% python3 -q
>>> import numpy as np
>>> np.set_printoptions(suppress=True, linewidth=100)
>>> def rd(a):
...     return np.round(a, 1) + 0
... 
>>> M = np.array([[0, 0, 0, 0, 0, 0, 0, 0],
...     [3, -3, 0, 0, 0, 0, 0, 0],
...     [0, 1, -3, 0, 0, 0, 0, 0],
...     [1, 0, 2, -3, 0, 0, 0, 0],
...     [-1, -3, 3, 2, -1, 0, 0, 0],
...     [1, 3, 2, -2, 1, -2, 0, 0],
...     [3, -3, -3, -2, -2, 1, -3, 0],
...     [-2, 0, -3, 1, 2, -1, 2, 1]])
>>> [int(np.linalg.matrix_rank(np.linalg.matrix_power(M, p))) for p in range(1, 9)]
[7, 7, 7, 7, 7, 7, 7, 7]
>>> np.prod(np.diag(M)), rd(np.linalg.det(M))
(np.int64(0), np.float64(0.0))
>>> M @ M
array([[  0,   0,   0,   0,   0,   0,   0,   0],
       [ -9,   9,   0,   0,   0,   0,   0,   0],
       [  3,  -6,   9,   0,   0,   0,   0,   0],
       [ -3,   2, -12,   9,   0,   0,   0,   0],
       [ -6,  15,  -8,  -8,   1,   0,   0,   0],
       [  4, -16, -11,  12,  -3,   4,   0,   0],
       [-17,  24,  10,   6,   9,  -5,   9,   0],
       [  2, -18,   6,   0,  -5,   3,  -4,   1]])
>>> print(rd(np.sort(np.linalg.eigvals(M))))
[-3. -3. -3. -3. -2. -1.  0.  1.]
>>> np.linalg.matrix_rank(M - M[0, 0] * np.eye(8))
np.int64(7)
>>> A = np.array([[0, 0, 1], [0, 1, 0], [1, 0, 0]])
>>> x0 = np.array([0, 2, 2])
>>> print(rd(np.linalg.det(A)))
-1.0
>>> rd(np.linalg.norm(x0)), rd(np.linalg.norm(A @ x0))
(np.float64(2.8), np.float64(2.8))
>>> print(rd(np.sort(np.abs(np.degrees(np.angle(np.linalg.eigvals(A)))))))
[  0.   0. 180.]
>>> A.T @ (A @ x0)
array([0, 2, 2])
>>> [p for p in range(1, 25) if np.allclose(np.linalg.matrix_power(A, p), np.eye(3))]
[2, 4, 6, 8, 10, 12, 14, 16, 18, 20, 22, 24]
>>> rd(np.abs(np.linalg.eigvals(A)))
array([1., 1., 1.])
>>> M2 = A / np.sqrt((A ** 2).mean(axis=1, keepdims=True))
>>> np.linalg.matrix_rank(A - A.mean(axis=1, keepdims=True))
np.int64(2)
>>> rd(np.linalg.norm(M2, axis=1))
array([1.7, 1.7, 1.7])
>>> np.linalg.matrix_rank(M2) == np.linalg.matrix_rank(A)
np.True_
>>> A.T @ A
array([[1, 0, 0],
       [0, 1, 0],
       [0, 0, 1]])
>>> A[:, 1] @ A[:, 0]
np.int64(0)
>>> rd(np.linalg.svd(A, compute_uv=False))
array([1., 1., 1.])
>>> A @ A.T
array([[1, 0, 0],
       [0, 1, 0],
       [0, 0, 1]])
>>> (np.linalg.matrix_power((A != 0) + (A.T != 0) + np.eye(3), 3) > 0).astype(int)
array([[1, 0, 1],
       [0, 1, 0],
       [1, 0, 1]])
>>> print(np.flatnonzero(np.linalg.matrix_power((A != 0) + (A.T != 0) + np.eye(3), 3)[0]))
[0 2]
>>> rd(np.abs(np.linalg.eigvals(A)).max())
np.float64(1.0)
>>> np.trace(A)
np.int64(1)
>>> print((A + A.T) / 2)
[[0. 0. 1.]
 [0. 1. 0.]
 [1. 0. 0.]]
>>> (A - A.T) / 2
array([[0., 0., 0.],
       [0., 0., 0.],
       [0., 0., 0.]])
>>> np.linalg.determinant(A)
Traceback (most recent call last):
  File "<python-input-31>", line 1, in <module>
    np.linalg.determinant(A)
    ^^^^^^^^^^^^^^^^^^^^^
AttributeError: module 'numpy.linalg' has no attribute 'determinant'
>>> A @ A
array([[1, 0, 0],
       [0, 1, 0],
       [0, 0, 1]])
>>> assert A == A.T
Traceback (most recent call last):
  File "<python-input-33>", line 1, in <module>
    assert A == A.T
           ^^^^^^^^
ValueError: The truth value of an array with more than one element is ambiguous. Use a.any() or a.all()
>>> X = np.array([[-2, 0, 0], [0, -2, 0], [0, 0, 2]])
>>> X.T @ X
array([[4, 0, 0],
       [0, 4, 0],
       [0, 0, 4]])
>>> X @ X.T
array([[4, 0, 0],
       [0, 4, 0],
       [0, 0, 4]])
>>> hat = np.triu(np.array([[4, -4, -1], [-1, -2, -4], [1, 1, 1]]), 1) + np.eye(3)
>>> M2 = hat @ X @ np.linalg.inv(hat)
>>> hat @ X - X @ hat
array([[  0.,   0.,  -4.],
       [  0.,   0., -16.],
       [  0.,   0.,   0.]])
>>> np.poly(M2)
array([ 1.,  2., -4., -8.])
>>> rd(np.sort(np.abs(np.linalg.eigvals(M))))
array([0., 1., 1., 2., 3., 3., 3., 3.])
>>> M.inv()
Traceback (most recent call last):
  File "<python-input-42>", line 1, in <module>
    M.inv()
    ^^^^^
AttributeError: 'numpy.ndarray' object has no attribute 'inv'
>>> np.trace(M)
np.int64(-14)
>>> np.allclose(M @ M.T, M.T @ M)
False
>>> assert M == M.T
Traceback (most recent call last):
  File "<python-input-45>", line 1, in <module>
    assert M == M.T
           ^^^^^^^^
ValueError: The truth value of an array with more than one element is ambiguous. Use a.any() or a.all()
>>> np.allclose(M, M.T)
False
>>> M @ M
array([[  0,   0,   0,   0,   0,   0,   0,   0],
       [ -9,   9,   0,   0,   0,   0,   0,   0],
       [  3,  -6,   9,   0,   0,   0,   0,   0],
       [ -3,   2, -12,   9,   0,   0,   0,   0],
       [ -6,  15,  -8,  -8,   1,   0,   0,   0],
       [  4, -16, -11,  12,  -3,   4,   0,   0],
       [-17,  24,  10,   6,   9,  -5,   9,   0],
       [  2, -18,   6,   0,  -5,   3,  -4,   1]])
>>> K = np.load("mat.npy")
>>> K
array([[ 339,  135,   52,  -32,   23,  239,  -36,   11,    7],
       [ 135,  240,   44,   29,  128,  161, -170,  125,   47],
       [  52,   44,  262, -161,   24,   49, -125,   96,  -49],
       [ -32,   29, -161,  284, -125,   25,   18,  -53,   69],
       [  23,  128,   24, -125,  222,   51, -108,   90,  -22],
       [ 239,  161,   49,   25,   51,  270, -143,   14,   41],
       [ -36, -170, -125,   18, -108, -143,  250,  -93,  -46],
       [  11,  125,   96,  -53,   90,   14,  -93,  130,    6],
       [   7,   47,  -49,   69,  -22,   41,  -46,    6,  160]])
>>> # looks like rank 8
>>> Uu, s, Vh = np.linalg.svd(K)
>>> rd(s)
array([850.4, 503.1, 341.1, 218.9, 121.5, 108.2,  12.7,   0.9,   0. ])
>>> M2 = Uu[:, :8] @ np.diag(s[:8]) @ Vh[:8]
>>> print(rd(np.linalg.norm(K - M2, 2)), rd(s[8]))
0.0 0.0
>>> print(rd(M2))
[[ 339.  135.   52.  -32.   23.  239.  -36.   11.    7.]
 [ 135.  240.   44.   29.  128.  161. -170.  125.   47.]
 [  52.   44.  262. -161.   24.   49. -125.   96.  -49.]
 [ -32.   29. -161.  284. -125.   25.   18.  -53.   69.]
 [  23.  128.   24. -125.  222.   51. -108.   90.  -22.]
 [ 239.  161.   49.   25.   51.  270. -143.   14.   41.]
 [ -36. -170. -125.   18. -108. -143.  250.  -93.  -46.]
 [  11.  125.   96.  -53.   90.   14.  -93.  130.    6.]
 [   7.   47.  -49.   69.  -22.   41.  -46.    6.  160.]]
>>> C = np.array([[3, 3, 0, 0, -1, -2],
...     [1, -1, 2, -1, 0, 0],
...     [-1, -1, -2, 1, -2, -2],
...     [-2, 2, -2, 2, -3, 2],
...     [0, -1, -3, -2, -2, 2],
...     [1, 1, 2, 3, 3, -3]])
>>> rng = np.random.default_rng(1)
>>> mat = (rng.random((11, 6)) < 0.25) @ C
>>> mat
array([[-1, -1, -2,  1, -2, -2],
       [-2,  2, -2,  2, -3,  2],
       [ 0, -1, -3, -2, -2,  2],
       [ 3,  3,  0,  0, -1, -2],
       [ 0, -1, -3, -2, -2,  2],
       [ 1, -1,  2, -1,  0,  0],
       [ 1,  5, -2,  2, -4,  0],
       [ 0,  0,  0,  0,  0,  0],
       [ 3,  2, -3, -2, -3,  0],
       [ 4,  2,  2, -1, -1, -2],
       [ 1, -1,  2, -1,  0,  0]])
>>> Uu, s, Vh = np.linalg.svd(mat)
>>> vecs = Vh[:(s > 1e-8).sum()]
>>> x0 = mat[10] + -2 * mat[1] + rng.integers(2) * np.eye(6)[0]
>>> x0
array([ 5., -5.,  6., -5.,  6., -4.])
>>> print(np.allclose(vecs.T @ vecs @ x0, x0))
True
>>> np.linalg.matrix_rank(np.vstack([mat, x0]))
np.int64(5)
>>> rd(np.linalg.norm(x0 - vecs.T @ vecs @ x0))
np.float64(0.0)
>>> rd(np.diag(vecs.T @ vecs))
array([0.7, 0.9, 1. , 0.6, 1. , 0.9])
>>> theta = np.sort(rng.uniform(-2, 2, 15))
>>> arr = np.c_[theta, theta ** 2, theta ** 3] @ np.array([[1, 4, 2, 4, 5, 4], [1, 2, 1, 2, 0, 4], [5, 0, 0, 0, 2, 2]])
>>> rd(arr)
array([[-32.7,  -0.4,  -0.2,  -0.4, -23.3,  -6.9],
       [-13.1,  -1.7,  -0.8,  -1.7, -12.5,  -3.2],
       [ -5.3,  -2. ,  -1. ,  -2. ,  -7.2,  -2. ],
       [ -0.4,  -1. ,  -0.5,  -1. ,  -1.6,  -0.9],
       [ -0.1,  -0.3,  -0.1,  -0.3,  -0.4,  -0.3],
       [  0.7,   1.7,   0.8,   1.7,   1.9,   2. ],
       [  1.7,   2.9,   1.4,   2.9,   3.1,   3.8],
       [  2.4,   3.4,   1.7,   3.4,   3.7,   4.7],
       [  2.8,   3.7,   1.9,   3.7,   4.1,   5.4],
       [ 11.8,   7.9,   3.9,   7.9,   9.7,  14.5],
       [ 14.2,   8.6,   4.3,   8.6,  11. ,  16.5],
       [ 22.3,  10.9,   5.5,  10.9,  15. ,  23. ],
       [ 23.8,  11.3,   5.7,  11.3,  15.8,  24.2],
       [ 28. ,  12.3,   6.2,  12.3,  17.8,  27.4],
       [ 37.2,  14.3,   7.1,  14.3,  22. ,  33.9]])
>>> Xs = arr - arr.mean(axis=0)
>>> Uu, s, Vh = np.linalg.svd(Xs, full_matrices=False)
>>> rd(s)
array([96.1, 17.6,  7.4,  0. ,  0. ,  0. ])
>>> np.searchsorted(np.cumsum(s ** 2) / (s ** 2).sum(), 0.9) + 1
np.int64(1)
>>> np.linalg.matrix_rank(Xs)
np.int64(3)
>>> print((np.sign(Uu[:, 0]) == np.sign(Uu[0, 0])).astype(int))
[1 1 1 1 1 1 1 1 1 0 0 0 0 0 0]
>>> print(rd(Xs.mean(axis=0)))
[0. 0. 0. 0. 0. 0.]
>>> np.abs(Vh[0]).argmax()
np.int64(0)
>>> rd(Vh[0] * np.sign(Vh[0, np.abs(Vh[0]).argmax()]))
array([0.7, 0.2, 0.1, 0.2, 0.5, 0.5])
>>> print(np.abs(Uu[:, 0]).argmax())
0
>>> w, vecs = np.linalg.eigh(X)
>>> x0 = np.array([1, -1, 1])
>>> print(vecs * np.maximum(w, 0) @ vecs.T)
[[0. 0. 0.]
 [0. 0. 0.]
 [0. 0. 2.]]
>>> print(np.abs(X).sum(axis=1).max(), np.abs(w).max())
2 2.0
>>> (np.sign(vecs[:, -1].round(6)) == np.sign(vecs[0, -1].round(6))).astype(int)
array([1, 1, 0])
>>> W0 = np.load("sample13.npy")
>>> rd(W0)
array([[ 0.2, -0.3, -0.1, -0.1,  0.2, -0.1],
       [-0.3,  0.5,  0.2,  0.1, -0.3,  0.2],
       [-0.1,  0.2,  0.1,  0.1, -0.1,  0.1],
       [-0.1,  0.1,  0.1,  0. , -0.1,  0. ],
       [ 0.2, -0.3, -0.1, -0.1,  0.2, -0.1],
       [-0.1,  0.2,  0.1,  0. , -0.1,  0.1]])
>>> M2 = np.array([[-1, 1], [3, 0], [1, 0], [-3, 3], [-1, 0], [-1, -3]])
>>> rd(W0 @ M2)
array([[-1. ,  0.3],
       [ 1.7, -0.5],
       [ 0.8, -0.2],
       [ 0.4, -0.1],
       [-1. ,  0.3],
       [ 0.6, -0.2]])
>>> print(np.vstack([W0, M2.T]).shape)
(8, 6)
>>> print(np.linalg.matrix_rank(W0 @ M2))
1
>>> rd(np.einsum("ik,kj->ji", W0, M2))
array([[-1. ,  1.7,  0.8,  0.4, -1. ,  0.6],
       [ 0.3, -0.5, -0.2, -0.1,  0.3, -0.2]])
>>> feats = np.array([[0.3, -0.9, -1.2, 0.9],
...     [-1.3, -0.4, -0.1, -1.5],
...     [0.2, 1.0, -2.0, 0.2],
...     [1.1, 1.8, 1.3, 1.0]])
>>> feats[3] = feats[0] + 0.3 * rng.normal(size=4)
>>> rd(feats)
array([[ 0.3, -0.9, -1.2,  0.9],
       [-1.3, -0.4, -0.1, -1.5],
       [ 0.2,  1. , -2. ,  0.2],
       [ 0.4, -1.4, -1.6,  1.2]])
>>> w, vecs = np.linalg.eigh(W0)
>>> x0 = np.array([-6, 9, -9, -9, -9, 0])
>>> rd(x0 @ W0 @ x0 / (x0 @ x0)), rd(w[0]), rd(w[-1])
(np.float64(0.2), np.float64(0.0), np.float64(1.0))
>>> rd(x0 @ W0 @ x0)
np.float64(61.1)
